% python3 -q
>>> import numpy as np
>>> from numpy import linalg as LA
>>> np.set_printoptions(precision=3, suppress=True, linewidth=100, legacy="1.25")
>>> mat = np.load("block8.npy")
>>> print(mat)
[[ 0.614  0.215 -0.392 -0.192]
 [ 0.215  0.712 -0.016  0.398]
 [-0.392 -0.016  0.274  0.212]
 [-0.192  0.398  0.212  0.4  ]]
>>> # rows and columns are dependent
>>> vals, vecs = LA.eigvalsh(mat)
Traceback (most recent call last):
  File "<python-input-6>", line 1, in <module>
    vals, vecs = LA.eigvalsh(mat)
    ^^^^^^^^^^
ValueError: too many values to unpack (expected 2)
>>> vals, vecs = LA.eigh(mat)
>>> print((vals > 1e-8).sum(), (vals < -1e-8).sum())
2 0
>>> print(vecs @ np.diag(vals) @ vecs.T)
[[ 0.614  0.215 -0.392 -0.192]
 [ 0.215  0.712 -0.016  0.398]
 [-0.392 -0.016  0.274  0.212]
 [-0.192  0.398  0.212  0.4  ]]
>>> print(vals.round(3) + 0)
[0. 0. 1. 1.]
>>> print(np.unique(vals.round(6) + 0, return_counts=True)[1])
[2 2]
>>> print(np.round(LA.eigvalsh(mat @ mat), 3) + 0)
[0. 0. 1. 1.]
>>> print(np.round(vecs.T @ mat @ vecs, 3) + 0)
[[0. 0. 0. 0.]
 [0. 0. 0. 0.]
 [0. 0. 1. 0.]
 [0. 0. 0. 1.]]
>>> print(np.round(LA.svd(mat, compute_uv=False), 3) + 0)
[1. 1. 0. 0.]
>>> print(round(float(LA.eigvals(mat).sum().real), 3))
2.0
>>> print(np.round(LA.det(mat[::-1]), 3))
-0.0
>>> print(round(float(LA.det(2 * mat)), 3), round(LA.det(mat), 3))
-0.0 -0.0
>>> print(np.kron(np.eye(2, dtype=int), mat))
[[ 0.614  0.215 -0.392 -0.192  0.     0.    -0.    -0.   ]
 [ 0.215  0.712 -0.016  0.398  0.     0.    -0.     0.   ]
 [-0.392 -0.016  0.274  0.212 -0.    -0.     0.     0.   ]
 [-0.192  0.398  0.212  0.4   -0.     0.     0.     0.   ]
 [ 0.     0.    -0.    -0.     0.614  0.215 -0.392 -0.192]
 [ 0.     0.    -0.     0.     0.215  0.712 -0.016  0.398]
 [-0.    -0.     0.     0.    -0.392 -0.016  0.274  0.212]
 [-0.     0.     0.     0.    -0.192  0.398  0.212  0.4  ]]
>>> U, sig, Vh = LA.svd(mat)
>>> print(np.argmax(sig[:-1] / (sig[1:] + 1e-6)) + 1)
2
>>> Y = U[:, :2] @ np.diag(sig[:2]) @ Vh[:2]
>>> print(round(float(LA.norm(mat - Y) / LA.norm(mat)), 3))
0.0
>>> print(LA.matrix_rank(mat, rtol=0.05))
2
>>> print(Y)
[[ 0.614  0.215 -0.392 -0.192]
 [ 0.215  0.712 -0.016  0.398]
 [-0.392 -0.016  0.274  0.212]
 [-0.192  0.398  0.212  0.4  ]]
>>> P = np.triu(np.array([[2, 0, 0, 4], [4, 1, 0, 2], [1, 5, 0, 1], [5, 3, 4, 3]]), 1) + np.eye(4)
>>> Y = P @ mat @ LA.inv(P)
>>> print(round(float(np.trace(Y)), 3), round(np.trace(mat), 3))
2.0 2.0
>>> x0 = np.array([2, -6, -6, 9])
>>> a = np.maximum(mat @ x0, 0)
>>> print(a)
[0.563 0.    0.    0.   ]
>>> print(np.maximum(mat @ (3 * x0), 0))
[1.69 0.   0.   0.  ]
>>> E = np.load("x.npy")
>>> print(E)
[[ 0.     0.742 -0.67 ]
 [-0.949  0.212  0.235]
 [ 0.316  0.636  0.704]]
>>> print(round(E[:, 1] @ E[:, 0], 3))
0.0
>>> print(np.round(E @ E.T, 3) + 0)
[[1. 0. 0.]
 [0. 1. 0.]
 [0. 0. 1.]]
>>> x0 = np.array([0, -2, 3])
>>> a = np.maximum(E @ x0, 0)
>>> print(np.flatnonzero(a > 1e-9))
[1 2]
>>> print(np.maximum(E @ x0, 0) - np.maximum(-E @ x0, 0))
[-3.495  0.28   0.84 ]
>>> J = np.load("a.npy")
>>> print(J)
[[3 2 0 2]
 [0 0 0 0]
 [9 6 0 6]
 [0 0 0 0]
 [6 4 0 4]]
>>> rk = LA.matrix_rank(J)
>>> print(rk)
1
>>> N = LA.svd(J)[2][rk:].T
>>> print(N @ N.T)
[[ 0.471 -0.353  0.    -0.353]
 [-0.353  0.765  0.    -0.235]
 [ 0.     0.     1.     0.   ]
 [-0.353 -0.235  0.     0.765]]
>>> print([int(LA.matrix_rank(J[:i])) for i in range(1, len(J) + 1)])
[1, 1, 1, 1, 1]
>>> print(np.allclose(J @ N, 0))
True
>>> print([int(LA.matrix_rank(J[:, :j + 1])) for j in range(4)])
[1, 1, 1, 1]
>>> U, sig, Vh = LA.svd(J)
>>> print(np.argmax(sig[:-1] / (sig[1:] + 1e-6)) + 1)
1
>>> print(sig.round(3) + 0)
[15.427  0.     0.     0.   ]
>>> Y = U[:, :1] @ np.diag(sig[:1]) @ Vh[:1]
>>> print(LA.matrix_rank(Y))
1
>>> print(round(LA.norm(J - Y, 2), 3), round(float(sig[1]), 3))
0.0 0.0
>>> print(Y)
[[3. 2. 0. 2.]
 [0. 0. 0. 0.]
 [9. 6. 0. 6.]
 [0. 0. 0. 0.]
 [6. 4. 0. 4.]]
>>> print(round(np.abs(J - Y).max(), 3))
0.0
>>> try:
...     LA.inv(Y)
... except LA.LinAlgError as e:
...     print(repr(e))
... 
LinAlgError('Last 2 dimensions of the array must be square')
>>> print(round(float(np.trace(LA.pinv(Y) @ Y)), 3))
1.0
>>> def softmax(z):
...     e = np.exp(z - z.max(axis=-1, keepdims=True))
...     return e / e.sum(axis=-1, keepdims=True)
... 
>>> print(softmax(J[3] + -1))
[0.25 0.25 0.25 0.25]
>>> print(softmax(J).sum(axis=1))
[1. 1. 1. 1. 1.]
>>> print(softmax(J[3]))
[0.25 0.25 0.25 0.25]
>>> scores = J @ J.T / np.sqrt(4)
>>> print(np.round(softmax(scores), 3) + 0)
[[0.  0.  1.  0.  0. ]
 [0.2 0.2 0.2 0.2 0.2]
 [0.  0.  1.  0.  0. ]
 [0.2 0.2 0.2 0.2 0.2]
 [0.  0.  1.  0.  0. ]]
>>> print(np.round(softmax(scores + np.triu(np.full(scores.shape, -np.inf), 1)), 3) + 0)
[[1.   0.   0.   0.   0.  ]
 [0.5  0.5  0.   0.   0.  ]
 [0.   0.   1.   0.   0.  ]
 [0.25 0.25 0.25 0.25 0.  ]
 [0.   0.   1.   0.   0.  ]]
>>> print(softmax(scores)[3] @ J)
[3.6 2.4 0.  2.4]
>>> F = np.loadtxt("m.csv", delimiter=",")
>>> print(F)
[[ 2.  0.  0.  0.  0.  0.  0.  0.  0.  0.]
 [ 0.  2.  0.  0.  0.  0.  0.  0.  0.  0.]
 [ 0.  0.  1.  0.  0.  0.  0.  0.  0.  0.]
 [ 0.  0.  0.  1.  0.  0.  0.  0.  0.  0.]
 [ 0.  0.  0.  0. -3.  0.  0.  0.  0.  0.]
 [ 0.  0.  0.  0.  0.  1.  0.  0.  0.  0.]
 [ 0.  0.  0.  0.  0.  0.  0.  0.  0.  0.]
 [ 0.  0.  0.  0.  0.  0.  0. -2.  0.  0.]
 [ 0.  0.  0.  0.  0.  0.  0.  0. -1.  0.]
 [ 0.  0.  0.  0.  0.  0.  0.  0.  0. -1.]]
>>> print(np.argsort(-LA.norm(F, axis=0).round(6), kind="stable")[:3])
[4 0 1]
>>> print(LA.matrix_rank(F, rtol=0.1))
9
>>> vals, vecs = LA.eigh(F)
>>> x0 = np.array([-1, 3, 0, 0, 1, 0, 3, 3, 0, 2])
>>> print(np.abs(F).sum(axis=1).max(), np.abs(vals).max())
3.0 3.0
>>> print(round(float(x0 @ F @ x0 / (x0 @ x0)), 3), vals[0], vals[-1])
-0.152 -3.0 2.0
>>> print(vecs * np.abs(vals) @ vecs.T)
[[2. 0. 0. 0. 0. 0. 0. 0. 0. 0.]
 [0. 2. 0. 0. 0. 0. 0. 0. 0. 0.]
 [0. 0. 1. 0. 0. 0. 0. 0. 0. 0.]
 [0. 0. 0. 1. 0. 0. 0. 0. 0. 0.]
 [0. 0. 0. 0. 3. 0. 0. 0. 0. 0.]
 [0. 0. 0. 0. 0. 1. 0. 0. 0. 0.]
 [0. 0. 0. 0. 0. 0. 0. 0. 0. 0.]
 [0. 0. 0. 0. 0. 0. 0. 2. 0. 0.]
 [0. 0. 0. 0. 0. 0. 0. 0. 1. 0.]
 [0. 0. 0. 0. 0. 0. 0. 0. 0. 1.]]
>>> print(LA.eigvalsh(F[1:, 1:]))
[-3. -2. -1. -1.  0.  1.  1.  1.  2.]
>>> print(x0 @ F @ x0)
-5.0
>>> vals, vecs = LA.eigh(F)
>>> print(LA.eigvalsh(F + -3 * np.eye(10)))
[-6. -5. -4. -4. -3. -2. -2. -2. -1. -1.]
>>> print(vals.sum(), np.trace(F))
0.0 0.0
>>> print(np.unique(vals.round(6) + 0, return_counts=True)[1])
[1 1 2 1 3 2]
>>> print(vecs @ np.diag(vals) @ vecs.T)
[[ 2.  0.  0.  0.  0.  0.  0.  0.  0.  0.]
 [ 0.  2.  0.  0.  0.  0.  0.  0.  0.  0.]
 [ 0.  0.  1.  0.  0.  0.  0.  0.  0.  0.]
 [ 0.  0.  0.  1.  0.  0.  0.  0.  0.  0.]
 [ 0.  0.  0.  0. -3.  0.  0.  0.  0.  0.]
 [ 0.  0.  0.  0.  0.  1.  0.  0.  0.  0.]
 [ 0.  0.  0.  0.  0.  0.  0.  0.  0.  0.]
 [ 0.  0.  0.  0.  0.  0.  0. -2.  0.  0.]
 [ 0.  0.  0.  0.  0.  0.  0.  0. -1.  0.]
 [ 0.  0.  0.  0.  0.  0.  0.  0.  0. -1.]]
>>> print(vals)
[-3. -2. -1. -1.  0.  1.  1.  1.  2.  2.]
>>> x0 = np.array([2, 1, -2, 2, 1, -2, -1, 1, -1, 0])
>>> a = np.maximum(F @ x0, 0)
>>> print(F.T @ a)
[ 8.  4.  0.  2.  0.  0.  0.  0. -1.  0.]
>>> print(np.flatnonzero(a > 1e-9))
[0 1 3 8]
>>> print(np.maximum(F @ x0, 0) - np.maximum(-F @ x0, 0))
[ 4.  2. -2.  2. -3. -2.  0. -2.  1.  0.]
>>> print(a)
[4. 2. 0. 2. 0. 0. 0. 0. 1. 0.]
>>> U, sig, Vh = LA.svd(F)
>>> vecs = Vh[:(sig > 1e-8).sum()]
>>> rng = np.random.default_rng(653)
>>> x0 = F[3] + 4 * F[6] + rng.integers(2) * np.eye(10)[5]
>>> print(x0)
[0. 0. 0. 1. 0. 0. 0. 0. 0. 0.]
>>> print(round(LA.norm(x0 - vecs.T @ vecs @ x0), 3))
0.0
>>> print(np.allclose(vecs.T @ vecs @ x0, x0))
True
>>> print(vecs.T @ vecs)
[[1. 0. 0. 0. 0. 0. 0. 0. 0. 0.]
 [0. 1. 0. 0. 0. 0. 0. 0. 0. 0.]
 [0. 0. 1. 0. 0. 0. 0. 0. 0. 0.]
 [0. 0. 0. 1. 0. 0. 0. 0. 0. 0.]
 [0. 0. 0. 0. 1. 0. 0. 0. 0. 0.]
 [0. 0. 0. 0. 0. 1. 0. 0. 0. 0.]
 [0. 0. 0. 0. 0. 0. 0. 0. 0. 0.]
 [0. 0. 0. 0. 0. 0. 0. 1. 0. 0.]
 [0. 0. 0. 0. 0. 0. 0. 0. 1. 0.]
 [0. 0. 0. 0. 0. 0. 0. 0. 0. 1.]]
>>> print(np.diag(vecs.T @ vecs))
[1. 1. 1. 1. 1. 1. 0. 1. 1. 1.]
>>> m1 = np.load("test6.npy")
>>> print(m1)
[[ 1. -2. -9.]
 [ 3. -3. -4.]
 [ 0.  0.  1.]]
>>> U, sig, Vh = LA.svd(m1)
>>> print(np.argmax(sig[:-1] / (sig[1:] + 1e-6)) + 1)
2
>>> Y = U[:, :2] @ np.diag(sig[:2]) @ Vh[:2]
>>> print(LA.matrix_rank(Y))
2
>>> print(LA.matrix_rank(m1, rtol=0.05))
2
>>> data = np.array([[2, 0, 2, 9, 5, 9, 6, 8],
...     [1, 0, 9, 1, 8, 8, 2, 8],
...     [4, 3, 8, 5, 3, 0, 3, 9],
...     [4, 2, 0, 6, 4, 3, 8, 2],
...     [4, 6, 4, 6, 3, 3, 9, 1],
...     [2, 8, 6, 9, 5, 7, 7, 7],
...     [6, 7, 7, 5, 0, 6, 0, 0],
...     [6, 5, 3, 5, 2, 4, 2, 3],
...     [0, 2, 0, 3, 1, 5, 6, 0]])
>>> data[:, 7] = -2 * data[:, 6]
>>> print(data)
[[  2   0   2   9   5   9   6 -12]
 [  1   0   9   1   8   8   2  -4]
 [  4   3   8   5   3   0   3  -6]
 [  4   2   0   6   4   3   8 -16]
 [  4   6   4   6   3   3   9 -18]
 [  2   8   6   9   5   7   7 -14]
 [  6   7   7   5   0   6   0   0]
 [  6   5   3   5   2   4   2  -4]
 [  0   2   0   3   1   5   6 -12]]
>>> U, sig, Vh = LA.svd(data, full_matrices=False)
>>> print((sig > 1e-8).sum())
7
>>> print(np.cumsum(sig ** 2) / np.sum(sig ** 2))
[0.812 0.915 0.959 0.981 0.992 0.998 1.    1.   ]
>>> print(sig.round(3) + 0)
[47.301 16.818 11.049  7.833  5.348  4.005  2.582  0.   ]
>>> print(np.round(sig / sig[0], 3) + 0)
[1.    0.356 0.234 0.166 0.113 0.085 0.055 0.   ]
>>> t3 = np.stack([data, 5 * data, data[::-1]])
>>> print(np.einsum("bij,cij->bc", t3, t3))
[[ 2755 13775  2303]
 [13775 68875 11515]
 [ 2303 11515  2755]]
>>> print(LA.matrix_rank(t3.reshape(3, -1)))
2
>>> print(t3.shape)
(3, 9, 8)
>>> print(LA.matrix_rank(t3))
[7 7 7]
>>> print(t3.sum(axis=0))
[[  12    2   12   57   31   59   42  -84]
 [  12    5   57   11   50   52   14  -28]
 [  30   25   55   35   18    6   18  -36]
 [  26   20    6   45   29   25   55 -110]
 [  28   42   28   42   21   21   63 -126]
 [  16   50   36   60   34   45   50 -100]
 [  40   45   50   35    3   36    3   -6]
 [  37   30   27   31   20   32   14  -28]
 [   2   12    2   27   11   39   42  -84]]
>>> print((t3 @ data.T).shape)
(3, 9, 9)
>>> Y = data / np.sqrt((data ** 2).mean(axis=1, keepdims=True))
>>> print(Y[3])
[ 0.565  0.282  0.     0.847  0.565  0.424  1.13  -2.26 ]
>>> print(LA.matrix_rank(Y) == LA.matrix_rank(data))
True
>>> print(LA.matrix_rank(data - data.mean(axis=1, keepdims=True)))
7
>>> print(LA.norm(Y, axis=1))
[2.828 2.828 2.828 2.828 2.828 2.828 2.828 2.828 2.828]
>>> Y = data[0, 0] * data[1:] - np.outer(data[1:, 0], data[0])
>>> print(Y)
[[  0   0  16  -7  11   7  -2   4]
 [  0   6   8 -26 -14 -36 -18  36]
 [  0   4  -8 -24 -12 -30  -8  16]
 [  0  12   0 -24 -14 -30  -6  12]
 [  0  16   8   0   0  -4   2  -4]
 [  0  14   2 -44 -30 -42 -36  72]
 [  0  10  -6 -44 -26 -46 -32  64]
 [  0   4   0   6   2  10  12 -24]]
>>> print(np.flatnonzero(~Y.round(6).any(axis=1)))
[]
>>> print(round(float(LA.norm(data, 2)), 3))
47.301
>>> print(round(LA.norm(data, 1), 3), np.round(LA.norm(data, np.inf), 3))
86.0 58.0
>>> print(round(LA.norm(data[6] - data[4]), 3))
20.928
>>> print(LA.norm(data, axis=1))
[19.365 15.199 12.961 20.025 22.956 22.45  13.964 11.619 14.799]
>>> print(np.round(LA.norm(data) ** 2 / LA.norm(data, 2) ** 2, 3))
1.231
